$ python -q
>>> import numpy as np
>>> np.set_printoptions(precision=2, suppress=True, linewidth=120)
>>> def tidy(a):
...     return np.round(a, 2) + 0
... 
>>> mat = np.loadtxt("out8.csv", delimiter=",")
>>> mat
array([[-3., -1., -1., -2.],
       [ 4.,  1.,  2.,  2.],
       [ 0., -1.,  2.,  0.],
       [ 6.,  3.,  0.,  4.]])
>>> np.allclose(mat @ mat.T, mat.T @ mat)
False
>>> tidy(np.linalg.matrix_power(mat, 4))
array([[-31., -15.,  -1., -16.],
       [  4.,   1.,   2.,   2.],
       [-28., -15.,   2., -14.],
       [ 90.,  45.,   0.,  46.]])
>>> (mat - mat.T) / 2
array([[ 0. , -2.5, -0.5, -4. ],
       [ 2.5,  0. ,  1.5, -0.5],
       [ 0.5, -1.5,  0. ,  0. ],
       [ 4. ,  0.5,  0. ,  0. ]])
>>> np.allclose(mat, mat.T)
False
>>> assert mat == mat.T
Traceback (most recent call last):
  File "<python-input-9>", line 1, in <module>
    assert mat == mat.T
           ^^^^^^^^^^^^
ValueError: The truth value of an array with more than one element is ambiguous. Use a.any() or a.all()
>>> np.trace(mat)
np.float64(4.0)
>>> [round(float(x), 2) for x in np.linalg.svd(mat, compute_uv=False)[:3]]
[9.85, 2.97, 0.41]
>>> np.argsort(-np.linalg.norm(mat, axis=0).round(6), kind="stable")[:3]
array([0, 3, 1])
>>> other = mat / np.sqrt((mat ** 2).mean(axis=1, keepdims=True))
>>> mat - mat.mean(axis=1, keepdims=True)
array([[-1.25,  0.75,  0.75, -0.25],
       [ 1.75, -1.25, -0.25, -0.25],
       [-0.25, -1.25,  1.75, -0.25],
       [ 2.75, -0.25, -3.25,  0.75]])
>>> np.linalg.matrix_rank(mat - mat.mean(axis=1, keepdims=True))
np.int64(3)
>>> np.linalg.matrix_rank(other) == np.linalg.matrix_rank(mat)
np.True_
>>> G = mat.T @ mat
>>> G
array([[61., 25., 11., 38.],
       [25., 12.,  1., 16.],
       [11.,  1.,  9.,  6.],
       [38., 16.,  6., 24.]])
>>> ang = np.deg2rad(60)
>>> F = np.eye(4)
>>> F[np.ix_([0, 3], [0, 3])] = [[np.cos(ang), -np.sin(ang)], [np.sin(ang), np.cos(ang)]]
>>> tidy(F)
array([[ 0.5 ,  0.  ,  0.  , -0.87],
       [ 0.  ,  1.  ,  0.  ,  0.  ],
       [ 0.  ,  0.  ,  1.  ,  0.  ],
       [ 0.87,  0.  ,  0.  ,  0.5 ]])
>>> # 3 groups of indices that never mix
>>> f = np.array([-1, 6, -4, -1])
>>> other = F + np.outer(f, np.eye(4)[0])
>>> tidy(np.linalg.det(other) / np.linalg.det(F)), tidy(1 + np.linalg.solve(F, f)[0])
(np.float64(-0.37), np.float64(-0.37))
>>> np.linalg.matrix_rank(other - F)
np.int64(1)
>>> np.allclose(F @ F.T, F.T @ F)
True
>>> np.trace(F)
np.float64(3.0)
>>> tidy(F @ F)
array([[-0.5 ,  0.  ,  0.  , -0.87],
       [ 0.  ,  1.  ,  0.  ,  0.  ],
       [ 0.  ,  0.  ,  1.  ,  0.  ],
       [ 0.87,  0.  ,  0.  , -0.5 ]])
>>> np.allclose(F, F.T)
False
>>> tidy(np.linalg.det(F))
np.float64(1.0)
>>> tidy(np.linalg.svd(F, compute_uv=False))
array([1., 1., 1., 1.])
>>> tidy(np.linalg.norm(F, axis=0))
array([1., 1., 1., 1.])
>>> tidy(np.linalg.pinv(F))
array([[ 0.5 ,  0.  ,  0.  ,  0.87],
       [ 0.  ,  1.  ,  0.  ,  0.  ],
       [ 0.  ,  0.  ,  1.  ,  0.  ],
       [-0.87,  0.  ,  0.  ,  0.5 ]])
>>> tidy(F @ F.T)
array([[1., 0., 0., 0.],
       [0., 1., 0., 0.],
       [0., 0., 1., 0.],
       [0., 0., 0., 1.]])
